In [1]: import numpy as np

In [2]: import numpy.linalg as la

In [3]: np.set_printoptions(precision=1, suppress=True, linewidth=140)

In [4]: def rd(a):
   ...:     return np.round(a, 1) + 0
   ...: 

In [5]: K = np.load("x.npy")

In [6]: rd(K)
Out[6]: 
array([[ 0.7,  3.5,  5.2],
       [ 0.5,  3.5,  5.3],
       [-3.3,  3.1,  4.6],
       [-3.7, -4. , -6.1],
       [ 5. ,  0.7,  1.1],
       [ 2.2, -2.1, -3.2],
       [ 4.8,  2.5,  3.7],
       [-0.7, -1.2, -1.8],
       [ 1.9,  2.5,  3.7],
       [ 2.5,  1.9,  2.8],
       [ 3.7,  1.9,  2.9],
       [ 2.4,  0.4,  0.6],
       [-0.5,  2.1,  3.2],
       [ 0.6,  2.9,  4.3],
       [-0.3, -0.5, -0.7],
       [-0.1,  2.6,  4. ],
       [ 0.1,  7.2, 10.9],
       [ 4.2,  0. , -0.1],
       [ 3.6,  3.2,  4.8],
       [ 4. ,  3.2,  4.7],
       [ 1.8,  1.6,  2.4]])

In [7]: # null space of dimension 1

In [8]: np.allclose(K[:-1].T @ la.lstsq(K[:-1].T, K[-1])[0], K[-1])
Out[8]: True

In [9]: rd(K @ la.pinv(K) @ K)
Out[9]: 
array([[ 0.7,  3.5,  5.2],
       [ 0.5,  3.5,  5.3],
       [-3.3,  3.1,  4.6],
       [-3.7, -4. , -6.1],
       [ 5. ,  0.7,  1.1],
       [ 2.2, -2.1, -3.2],
       [ 4.8,  2.5,  3.7],
       [-0.7, -1.2, -1.8],
       [ 1.9,  2.5,  3.7],
       [ 2.5,  1.9,  2.8],
       [ 3.7,  1.9,  2.9],
       [ 2.4,  0.4,  0.6],
       [-0.5,  2.1,  3.2],
       [ 0.6,  2.9,  4.3],
       [-0.3, -0.5, -0.7],
       [-0.1,  2.6,  4. ],
       [ 0.1,  7.2, 10.9],
       [ 4.2,  0. , -0.1],
       [ 3.6,  3.2,  4.8],
       [ 4. ,  3.2,  4.7],
       [ 1.8,  1.6,  2.4]])

In [10]: rd(np.trace(la.pinv(K) @ K))
Out[10]: np.float64(2.0)

In [11]: np.unique(K.round(6), axis=0).shape
Out[11]: (21, 3)
